% ipython --no-banner

In [1]: import numpy as np

In [2]: from numpy import linalg as LA

In [3]: np.set_printoptions(suppress=True, linewidth=140)

In [4]: sig = 5 * 0.5 ** np.arange(3)

In [5]: rng = np.random.default_rng(1270)

In [6]: mat = rng.normal(size=(16, 3)) * rng.permutation(sig)

In [7]: mat.round(1)
Out[7]: 
array([[-2.2, -6.2, -1.2],
       [-2.1,  0.6, -3.3],
       [ 0.6,  2.7,  1. ],
       [-1.6,  3.4, -0.3],
       [ 1.4,  0.9, -0.1],
       [ 3.3,  2.4,  1.7],
       [ 4.5,  9. ,  0.6],
       [-3.6, -1. , -0.2],
       [ 0.2, -3.3, -4. ],
       [ 1.1, -4.3,  2.4],
       [ 2.9,  2.7, -0.8],
       [ 2. , -0.7, -2.8],
       [-0.5,  4.3,  0.9],
       [-0.5, -3.3, -0.5],
       [-4. ,  1.4, -0.9],
       [ 6.1,  5. ,  1.5]])

In [8]: labels = mat[:, 0] > np.median(mat[:, 0])

In [9]: f = mat[labels].mean(axis=0) - mat[~labels].mean(axis=0)

In [10]: ((mat - mat.mean(axis=0)) @ f > 0).astype(int)
Out[10]: array([0, 0, 1, 0, 1, 1, 1, 0, 0, 0, 1, 0, 1, 0, 0, 1])

In [11]: print(f.round(1))
[4.5 2.7 1.6]

In [12]: labels.astype(int)
Out[12]: array([0, 0, 1, 0, 1, 1, 1, 0, 0, 1, 1, 1, 0, 0, 0, 1])

In [13]: dist = LA.norm(mat[:, None] - mat[None], axis=-1)

In [14]: (dist + 1e9 * np.eye(16)).round(6).argmin(axis=1)
Out[14]: array([13, 14, 12, 12,  2, 10, 15, 14, 11, 13,  4,  4,  3,  0,  7,  5])

In [15]: dist[:5, :5].round(1)
Out[15]: 
array([[0. , 7.1, 9.5, 9.7, 8. ],
       [7.1, 0. , 5.4, 4.2, 4.7],
       [9.5, 5.4, 0. , 2.6, 2.2],
       [9.7, 4.2, 2.6, 0. , 3.9],
       [8. , 4.7, 2.2, 3.9, 0. ]])

In [16]: np.flatnonzero(dist[5] < dist.mean() / 2)
Out[16]: array([ 2,  4,  5, 10])

In [17]: dist.mean(axis=1).argmax()
Out[17]: np.int64(6)

In [18]: Xs = mat - mat.mean(axis=0)

In [19]: V = LA.svd(Xs)[2][:1]

In [20]: other = Xs - Xs @ V.T @ V

In [21]: np.round(LA.norm(other) / LA.norm(Xs), 1)
Out[21]: np.float64(0.5)

In [22]: np.round(other.std(axis=0), 1)
Out[22]: array([1.9, 1.1, 1.6])

In [23]: print(LA.norm(other, axis=1).round(6).argmax())
9

In [24]: print(np.round(np.cov(Xs @ V.T, rowvar=False), 1))
18.7

In [25]: W2 = 3 * np.array([[-1.6, -1.4, -0.5], [-0.3, 1.2, 0.9], [0.3, -1.3, 0.8]])

In [26]: labels = rng.integers(0, 3, 20)

In [27]: feats = W2[labels] + rng.normal(size=(20, 3))

In [28]: feats.round(1) + 0
Out[28]: 
array([[ 1.2, -4.4,  2.2],
       [-4.6, -1.9, -0.5],
       [-0.4,  2.8,  2. ],
       [-1.3,  4. ,  3.1],
       [-5. , -5. ,  0.5],
       [-6.3, -3. , -0.4],
       [ 0.8, -2.6,  1. ],
       [-3.4, -5.8, -2.4],
       [ 0.3, -6.7,  2.3],
       [-4.8, -7. , -0.8],
       [-5.2, -4.2, -2.5],
       [ 0.6, -1.8,  2.3],
       [-5.3, -3.6, -0.9],
       [ 0. ,  2.2,  4.5],
       [ 1.6, -2.5,  4.9],
       [ 1.2, -4.4,  2.9],
       [-1.4,  4.7,  4. ],
       [-3.8, -6.4, -2.4],
       [-1.6,  3.7,  2.8],
       [-5. , -5.1, -2.1]])

In [29]: P = feats @ LA.solve(feats.T @ feats, feats.T)

In [30]: np.round(LA.eigvalsh(P), 1) + 0
Out[30]: array([0., 0., 0., 0., 0., 0., 0., 0., 0., 0., 0., 0., 0., 0., 0., 0., 0., 1., 1., 1.])

In [31]: np.round(np.diag(P), 1) + 0
Out[31]: array([0.2, 0.1, 0.1, 0.2, 0.1, 0.2, 0. , 0.1, 0.2, 0.2, 0.1, 0.1, 0.1, 0.2, 0.3, 0.2, 0.3, 0.1, 0.2, 0.1])

In [32]: np.allclose(P @ P, P)
Out[32]: True

In [33]: LA.matrix_rank(np.eye(20) - P)
Out[33]: np.int64(17)
